% python3 -q
>>> import numpy as np
>>> import numpy.linalg as la
>>> np.set_printoptions(precision=2, suppress=True, linewidth=200)
>>> rnd = lambda a: np.round(a, 2) + 0
>>> A = np.cumsum(np.array([[0, 0, 1, 1, 1],
...     [2, 0, 3, 0, 3],
...     [3, 2, 1, 3, 3],
...     [3, 2, 3, 1, 2],
...     [0, 3, 3, 3, 2],
...     [1, 1, 0, 0, 1],
...     [0, 3, 1, 2, 1],
...     [2, 0, 0, 2, 3],
...     [3, 2, 0, 3, 3],
...     [2, 3, 3, 0, 1],
...     [0, 0, 3, 3, 0],
...     [3, 2, 0, 0, 0],
...     [3, 0, 2, 0, 3],
...     [0, 0, 2, 2, 0],
...     [1, 2, 2, 2, 0],
...     [2, 0, 1, 0, 0],
...     [0, 2, 0, 2, 1],
...     [1, 1, 3, 3, 2],
...     [2, 2, 2, 3, 0],
...     [3, 0, 3, 0, 2],
...     [3, 3, 3, 1, 2],
...     [2, 3, 2, 2, 0],
...     [0, 1, 0, 0, 3],
...     [3, 3, 0, 2, 3],
...     [2, 1, 0, 0, 2],
...     [0, 1, 0, 1, 1]]), axis=0)
>>> print(A)
[[ 0  0  1  1  1]
 [ 2  0  4  1  4]
 [ 5  2  5  4  7]
 [ 8  4  8  5  9]
 [ 8  7 11  8 11]
 [ 9  8 11  8 12]
 [ 9 11 12 10 13]
 [11 11 12 12 16]
 [14 13 12 15 19]
 [16 16 15 15 20]
 [16 16 18 18 20]
 [19 18 18 18 20]
 [22 18 20 18 23]
 [22 18 22 20 23]
 [23 20 24 22 23]
 [25 20 25 22 23]
 [25 22 25 24 24]
 [26 23 28 27 26]
 [28 25 30 30 26]
 [31 25 33 30 28]
 [34 28 36 31 30]
 [36 31 38 33 30]
 [36 32 38 33 33]
 [39 35 38 35 36]
 [41 36 38 35 38]
 [41 37 38 36 39]]
>>> C2 = np.cov(A, rowvar=False)
>>> print(rnd(np.polyfit(A[:, 0], A[:, 1], 1)))
[ 0.88 -0.18]
>>> print(C2.shape)
(5, 5)
>>> print(np.argwhere(np.triu(np.abs(np.corrcoef(A.T)) > 0.8, 1)))
[[0 1]
 [0 2]
 [0 3]
 [0 4]
 [1 2]
 [1 3]
 [1 4]
 [2 3]
 [2 4]
 [3 4]]
>>> print(np.argsort(-A.std(axis=0).round(6), kind="stable"))
[0 2 3 1 4]
>>> left, sig, Vh = la.svd(A)
>>> print(np.argmax(sig[:-1] / (sig[1:] + 1e-6)) + 1)
1
>>> print(rnd(sig))
[264.58  12.37   8.13   6.38   4.14]
>>> out = left[:, :1] @ np.diag(sig[:1]) @ Vh[:1]
>>> print(rnd(np.abs(A - out).max()))
4.29
>>> print(la.matrix_rank(out))
1
>>> print(la.matrix_rank(A, rtol=0.05))
1
>>> cen = A - A.mean(axis=0)
>>> left, sig, Vh = la.svd(cen, full_matrices=False)
>>> print(rnd(np.abs(Vh[-1])))
[0.56 0.06 0.58 0.36 0.47]
>>> print(np.searchsorted(np.cumsum(sig ** 2) / (sig ** 2).sum(), 0.9) + 1)
1
>>> print((np.sign(left[:, 0]) == np.sign(left[0, 0])).astype(int))
[1 1 1 1 1 1 1 1 1 1 1 1 1 0 0 0 0 0 0 0 0 0 0 0 0 0]
>>> print(np.abs(left[:, 0]).argmax())
0
>>> print(rnd((sig ** 2).sum() ** 2 / (sig ** 4).sum()))
1.02
>>> print(rnd(sig))
[126.49  10.79   6.38   4.4    3.79]
>>> print(np.abs(Vh[0]).argmax())
0
>>> feats = np.loadtxt("m.csv", delimiter=",")
>>> print(rnd(feats))
[[ 0.02 -0.07 -0.11 -0.07]
 [-0.07  0.2   0.34  0.2 ]
 [-0.11  0.34  0.57  0.34]
 [-0.07  0.2   0.34  0.2 ]]
>>> r = la.matrix_rank(feats)
>>> print(r)
1
>>> null = la.svd(feats)[2][r:].T
>>> print(rnd(null @ null.T))
[[ 0.98  0.07  0.11  0.07]
 [ 0.07  0.8  -0.34 -0.2 ]
 [ 0.11 -0.34  0.43 -0.34]
 [ 0.07 -0.2  -0.34  0.8 ]]
>>> print(rnd(feats @ null))
[[0. 0. 0.]
 [0. 0. 0.]
 [0. 0. 0.]
 [0. 0. 0.]]
>>> print(null.shape)
(4, 3)
>>> P = np.triu(np.array([[3, 3, 3, 3], [3, 0, 3, 1], [3, 3, 3, 1], [1, 0, 3, 3]]), 1) + np.eye(4)
>>> out = P @ feats @ la.inv(P)
>>> print(rnd(P @ feats - feats @ P))
[[-0.75  2.18  3.89  2.36]
 [-0.41  1.43  1.64  0.89]
 [-0.07  0.55 -0.34 -0.36]
 [ 0.    0.2  -0.41 -0.34]]
>>> print(rnd(la.det(out)))
0.0
>>> vec = np.array([0, 2, 2, 1])
>>> print(rnd(la.eigvalsh(2 * feats - np.eye(4))))
[-1. -1. -1.  1.]
>>> print(rnd(np.eye(4) - feats))
[[ 0.98  0.07  0.11  0.07]
 [ 0.07  0.8  -0.34 -0.2 ]
 [ 0.11 -0.34  0.43 -0.34]
 [ 0.07 -0.2  -0.34  0.8 ]]
>>> print((vec - feats @ vec) @ (feats @ vec))
0.0
>>> vec = np.array([-4, 6, -4, 7])
>>> h = np.maximum(feats @ vec, 0)
>>> print(rnd(np.maximum(feats @ vec, 0) - np.maximum(-feats @ vec, 0)))
[-0.52  1.57  2.61  1.57]
>>> print(rnd(np.maximum(feats @ (3 * vec), 0)))
[0.   4.7  7.84 4.7 ]
>>> print(rnd(h))
[0.   1.57 2.61 1.57]
>>> print(np.flatnonzero(h > 1e-9))
[1 2 3]
>>> print(rnd(np.tanh(feats @ vec)))
[-0.48  0.92  0.99  0.92]
>>> print(rnd(np.trace(la.pinv(feats) @ feats)))
1.0
>>> print(la.lstsq(feats[:-1].T, feats[-1])[2])
1
>>> E = np.load("block13.npy")
>>> print(E)
[[0 1 0 0 0]
 [1 0 1 0 0]
 [0 1 0 0 0]
 [0 0 0 0 0]
 [0 0 0 0 0]]
>>> # equal to its transpose
>>> print(la.matrix_rank(E, rtol=0.1))
2
>>> print(rnd(la.norm(E, 2) / la.norm(E)))
0.71
>>> print([round(float(x), 2) for x in la.svd(E, compute_uv=False)[:3]])
[1.41, 1.41, 0.0]
>>> left, sig, Vh = la.svd(E)
>>> vecs = Vh[:(sig > 1e-8).sum()]
>>> rng = np.random.default_rng(6719)
>>> vec = E[0] + 3 * E[1] + rng.integers(2) * np.eye(5)[3]
>>> print(vec)
[3. 1. 3. 1. 0.]
>>> print(np.allclose(vecs.T @ vecs @ vec, vec))
False
>>> print(rnd(np.diag(vecs.T @ vecs)))
[0.5 1.  0.5 0.  0. ]
>>> print(rnd(la.norm(vec - vecs.T @ vecs @ vec)))
1.0
>>> print(rnd(vecs.T @ vecs))
[[0.5 0.  0.5 0.  0. ]
 [0.  1.  0.  0.  0. ]
 [0.5 0.  0.5 0.  0. ]
 [0.  0.  0.  0.  0. ]
 [0.  0.  0.  0.  0. ]]
>>> print(np.all(la.eigvalsh(E) > 0))
False
>>> print([round(float(la.det(E[:i, :i])), 2) + 0 for i in range(1, 6)])
[0.0, -1.0, 0.0, 0.0, 0.0]
>>> C2 = E.T @ E
>>> print(rnd(la.svd(E, compute_uv=False) ** 2))
[2. 2. 0. 0. 0.]
>>> print(np.trace(C2), (E ** 2).sum())
4 4
>>> print(np.diag(C2))
[1 2 1 0 0]
>>> print(rnd(la.eigvalsh(C2)[::-1]))
[2. 2. 0. 0. 0.]
>>> W0 = np.load("mat.npy")
>>> print(W0)
[[ 0.6   3.03  1.1   0.    0.8 ]
 [ 0.9   4.49 -0.7  -0.2   0.5 ]
 [-0.5  -2.52 -0.3  -0.7   0.7 ]
 [ 0.9   4.49  0.1  -0.6   0.3 ]
 [ 1.6   8.   -1.5   0.6   0.2 ]
 [ 0.5   2.53  1.9   2.6   0.5 ]
 [-0.1  -0.47  0.7   0.5   0.1 ]
 [ 0.   -0.01  0.7   0.1  -0.7 ]
 [-0.4  -2.   -1.8   1.8  -0.2 ]
 [-0.2  -1.    0.5   0.2  -1.4 ]
 [ 0.    0.02 -1.6  -0.4  -0.3 ]
 [ 0.6   3.01 -0.2  -0.1   0.2 ]
 [ 2.1  10.51  0.9   1.3   0.  ]
 [-1.9  -9.53 -1.5  -0.5   0.2 ]
 [ 0.9   4.47  0.9  -0.9   0.5 ]
 [-0.8  -4.    1.    1.3   1.5 ]
 [ 0.9   4.48  0.    0.7   1.5 ]
 [-1.3  -6.51  1.2   1.4  -0.1 ]]
>>> P = np.triu(np.array([[3, -2, -2, 2, 2],
...     [-3, 3, 1, 3, 3],
...     [-3, -3, 0, 2, -1],
...     [-2, -2, -2, 2, -3],
...     [-3, -3, 3, 2, -2]]), 1) + np.eye(5)
>>> out = P @ E @ la.inv(P)
>>> print(out)
[[ -2.  -5.  -1.  21.  81.]
 [  1.   3.   0. -11. -44.]
 [  0.   1.  -1.  -1.  -7.]
 [  0.   0.   0.   0.   0.]
 [  0.   0.   0.   0.   0.]]
>>> print(la.matrix_rank(out))
2
>>> print(np.trace(out), np.trace(E))
0.0 0
>>> mat = np.load("case2.npy")
>>> print(mat)
[[ 0 15 20  2]
 [ 0  0 26  0]
 [ 0 37  0 35]
 [31 86  0  9]
 [ 0  0  0  0]
 [ 0  0  0  0]
 [ 0 40  0 46]
 [ 1  0 31  0]
 [ 0  0  3 12]
 [39  1 20  0]
 [17 69  0 11]
 [ 0  0  0  4]
 [31  0  0  0]
 [46  0 16  0]]
>>> # rows 4 and 5 are equal
>>> z = rng.permutation(4)
>>> out = mat[:, z] * rng.choice([-1, 1], 4)
>>> print(out)
[[-20 -15  -2   0]
 [-26   0   0   0]
 [  0 -37 -35   0]
 [  0 -86  -9 -31]
 [  0   0   0   0]
 [  0   0   0   0]
 [  0 -40 -46   0]
 [-31   0   0  -1]
 [ -3   0 -12   0]
 [-20  -1   0 -39]
 [  0 -69 -11 -17]
 [  0   0  -4   0]
 [  0   0   0 -31]
 [-16   0   0 -46]]
>>> left, _, Vh = la.svd(mat.T @ out)
>>> print(z)
[2 1 3 0]
>>> left, sig, Vh = la.svd(mat, full_matrices=False)
>>> print(rnd(left.T @ left))
[[1. 0. 0. 0.]
 [0. 1. 0. 0.]
 [0. 0. 1. 0.]
 [0. 0. 0. 1.]]
>>> print(rnd(np.abs(Vh[0])))
[0.3  0.9  0.05 0.3 ]
>>> print(left.shape, sig.shape, Vh.shape)
(14, 4) (4,) (4, 4)
>>> print(np.abs(left[:, 0]).round(6).argmax())
3
>>> z = mat[:, 3] > np.median(mat[:, 3])
>>> f = mat[z].mean(axis=0) - mat[~z].mean(axis=0)
>>> print(rnd((((mat - mat.mean(axis=0)) @ f > 0) == z).mean()))
0.79
>>> print(z.astype(int))
[1 0 1 1 0 0 1 0 1 0 1 1 0 0]
>>> J = np.load("layer15.npy")
>>> print(rnd(J))
[[-0.46 -0.1  -0.69 -0.33  0.42]
 [ 0.23 -0.26  0.33  0.15  0.86]
 [ 0.12  0.03 -0.49  0.76  0.02]
 [ 0.17  0.2   0.01 -0.49  0.05]
 [ 0.69 -0.54 -0.36 -0.23 -0.17]
 [-0.46 -0.77  0.21  0.06 -0.22]]
>>> vec = np.array([-2, -1, -2, 1, -3])
>>> rhs = J @ vec
>>> print(rnd(la.pinv(J) @ J))
[[1. 0. 0. 0. 0.]
 [0. 1. 0. 0. 0.]
 [0. 0. 1. 0. 0.]
 [0. 0. 0. 1. 0.]
 [0. 0. 0. 0. 1.]]
>>> print(rnd(rhs))
[ 0.81 -3.3   1.41 -1.22  0.15  1.99]
>>> print(rnd(la.solve(J.T @ J, J.T @ rhs)))
[-2. -1. -2.  1. -3.]
>>> rhs = rhs + 0.3 * rng.normal(size=6)
>>> print(rnd(rhs))
[ 0.9  -3.08  0.79 -0.78 -0.04  1.75]
>>> c, *_ = la.lstsq(J, rhs)
>>> print(c.round())
[-2. -1. -2.  0. -3.]
>>> print(rnd(c))
[-2.   -0.72 -1.66  0.35 -2.68]
>>> print(rnd(J.T @ (rhs - J @ c)))
[0. 0. 0. 0. 0.]
